% ipython --no-banner

In [1]: import numpy as np

In [2]: np.set_printoptions(precision=1, suppress=True, linewidth=140)

In [3]: A2 = np.array([[1, 0, 1], [-3, 2, 3]])

In [4]: J = A2.T @ A2

In [5]: J
Out[5]: 
array([[10, -6, -8],
       [-6,  4,  6],
       [-8,  6, 10]])

In [6]: rng = np.random.default_rng(52709)

In [7]: lab = rng.permutation(3)

In [8]: lab
Out[8]: array([0, 1, 2])

In [9]: A2 = J[lab][:, lab]

In [10]: A2
Out[10]: 
array([[10, -6, -8],
       [-6,  4,  6],
       [-8,  6, 10]])

In [11]: np.allclose(A2, J)
Out[11]: True

In [12]: A2 = np.array([[1, 0], [0, 0], [3, 0]])

In [13]: np.vstack([J, A2.T]).shape
Out[13]: (5, 3)

In [14]: np.einsum("ij->j", J)
Out[14]: array([-4,  4,  8])

In [15]: np.einsum("ij,ij->i", J, J)
Out[15]: array([200,  88, 200])

In [16]: np.linalg.matrix_rank(J @ A2)
Out[16]: np.int64(1)

In [17]: np.linalg.matrix_rank(np.vstack([J, A2.T]))
Out[17]: np.int64(3)

In [18]: np.linalg.lstsq(J[:-1].T, J[-1])[2]
Out[18]: np.int32(2)

In [19]: round(np.trace(np.linalg.pinv(J) @ J), 1)
Out[19]: np.float64(2.0)

In [20]: J @ np.linalg.pinv(J) @ J
Out[20]: 
array([[10., -6., -8.],
       [-6.,  4.,  6.],
       [-8.,  6., 10.]])

In [21]: np.unique(J.round(6), axis=0).shape
Out[21]: (3, 3)

In [22]: np.linalg.cond(J) > 100
Out[22]: np.True_

In [23]: round(float(np.linalg.norm(J, 2) / np.linalg.norm(J)), 1)
Out[23]: 1.0

In [24]: F = np.loadtxt("out14.csv", delimiter=",")

In [25]: F
Out[25]: 
array([[-7.1,  1.3,  0.7,  0.3, -1.4, -0.6,  0.4],
       [-2.2, -0.2,  0.5,  0.2, -0.5,  1.5,  0.7],
       [ 3. ,  0.8, -0.4, -0.9,  0.6, -1.2, -2.1],
       [-0.7, -0.3, -1.3,  1.6, -0.2,  0.9,  0.9],
       [-6.4, -1.8,  0.3, -0.4, -1.3,  0.4,  0.2],
       [-5.5, -0.3,  0.6, -0.5, -1.1,  0.5, -0.6],
       [-2. , -0.8,  0.4, -0.4, -0.3,  0.6, -2.1],
       [-5. , -1.8,  0.3, -0.2, -1. , -0.9, -0.3],
       [ 3.9, -0.2,  0.2,  0.3,  0.8,  1.8, -0.6],
       [ 4.3, -0.6, -1.5,  0. ,  0.9, -1. ,  0.2],
       [ 4.8,  1.6,  0.9,  1.6,  0.9, -0.8,  2.1],
       [-2.2, -1.6,  1.7,  0.2, -0.4,  1.9, -1.4],
       [ 4. ,  0.5, -0.9,  1.8,  0.8, -0.6,  1.4],
       [ 4.8,  0.1, -1.2,  0.6,  0.9, -1.1,  0. ],
       [12.4, -1.7,  0.3,  0.3,  2.5, -0.7, -0.2],
       [ 3.3,  0.9,  1.5,  0.4,  0.7,  0.3, -1.5],
       [ 5.6, -0.2, -1.2, -0.3,  1.1, -0.2,  0.5],
       [ 3. ,  0.3, -0.3, -0.3,  0.6, -0.9,  0.4],
       [ 0.5,  0.8,  2.5, -0.7,  0. , -0.5, -0.5],
       [ 0. ,  1. , -1.3,  0.9,  0. , -0.8,  1.1],
       [-0.8,  0.1, -1.9,  0. , -0.2, -2.1, -2.2],
       [ 4.6,  0.4, -0.6, -0.2,  0.9, -0.9, -1. ],
       [ 0.3, -1.1, -0.5, -0.7,  0. , -0.9, -2.1],
       [ 1.9,  1.2,  1.8,  0.6,  0.3, -0.5,  0.4],
       [-8.4, -1.2,  0. ,  0.3, -1.6, -0.7,  0.1],
       [-3.3, -0.1,  0.4,  0.7, -0.6, -0.3,  0.8],
       [-9.2, -0.9,  2. , -0.7, -1.9, -0.7, -0.4],
       [ 9.6, -0.1, -1. ,  1. ,  1.9, -0.6, -0.4],
       [-5.1,  1.2,  0. ,  0.3, -1.1, -0.9, -2.1],
       [-1.6, -0.2, -1.7,  1.1, -0.3, -0.8, -0.4]])

In [26]: d = np.linalg.norm(F[:, None] - F[None], axis=-1)

In [27]: np.linalg.matrix_rank(d ** 2)
Out[27]: np.int64(9)

In [28]: d[:5, :5]
Out[28]: 
array([[ 0. ,  5.6, 10.7,  7.3,  3.4],
       [ 5.6,  0. ,  6.8,  2.8,  4.8],
       [10.7,  6.8,  0. ,  6. , 10.4],
       [ 7.3,  2.8,  6. ,  0. ,  6.6],
       [ 3.4,  4.8, 10.4,  6.6,  0. ]])

In [29]: np.round(np.abs(np.linalg.svd(F)[2][-1]), 1) + 0
Out[29]: array([0.2, 0. , 0. , 0. , 1. , 0. , 0. ])

In [30]: round(float(np.linalg.norm(F, 2) / np.linalg.norm(F)), 1)
Out[30]: 0.9

In [31]: np.linalg.cond(F) > 100
Out[31]: np.True_

In [32]: [round(float(x), 1) for x in np.linalg.svd(F, compute_uv=False)[:3]]
Out[32]: [28.6, 6.8, 6.6]

In [33]: round(np.log10(np.linalg.cond(F)))
Out[33]: 2

In [34]: gram = np.cov(F, rowvar=False)

In [35]: np.argwhere(np.triu(np.abs(np.corrcoef(F.T)) > 0.8, 1))
Out[35]: array([[0, 4]])

In [36]: F.std(axis=0)
Out[36]: array([5.1, 1. , 1.1, 0.7, 1. , 0.9, 1.1])

In [37]: round(float(np.corrcoef(F[:, 5], F[:, 4])[0, 1]), 1)
Out[37]: -0.1

In [38]: gram.shape
Out[38]: (7, 7)

In [39]: np.argsort(-F.std(axis=0).round(6), kind="stable")
Out[39]: array([0, 2, 6, 4, 1, 5, 3])

In [40]: np.round(np.corrcoef(F.T), 1) + 0
Out[40]: 
array([[ 1. ,  0.2, -0.3,  0.3,  1. , -0.1,  0.1],
       [ 0.2,  1. ,  0. ,  0.3,  0.2, -0.3,  0.2],
       [-0.3,  0. ,  1. , -0.3, -0.3,  0.4,  0. ],
       [ 0.3,  0.3, -0.3,  1. ,  0.3,  0.1,  0.6],
       [ 1. ,  0.2, -0.3,  0.3,  1. , -0.1,  0.1],
       [-0.1, -0.3,  0.4,  0.1, -0.1,  1. ,  0.1],
       [ 0.1,  0.2,  0. ,  0.6,  0.1,  0.1,  1. ]])

In [41]: np.median(F, axis=0)
Out[41]: array([ 0.1, -0.2,  0.1,  0.2,  0. , -0.6, -0.2])

In [42]: M = np.load("block6.npy")

In [43]: M
Out[43]: 
array([[3, 3, 0, 0],
       [2, 3, 0, 0],
       [0, 0, 3, 3],
       [0, 0, 2, 3]])

In [44]: x = np.array([1, 2, 2, 3])

In [45]: (M @ x).argmax()
Out[45]: np.int64(2)

In [46]: M @ np.eye(4)[1]
Out[46]: array([3., 3., 0., 0.])

In [47]: np.einsum("ij,j->i", M, x)
Out[47]: array([ 9,  8, 15, 13])

In [48]: M @ np.ones(4)
Out[48]: array([6., 5., 6., 5.])
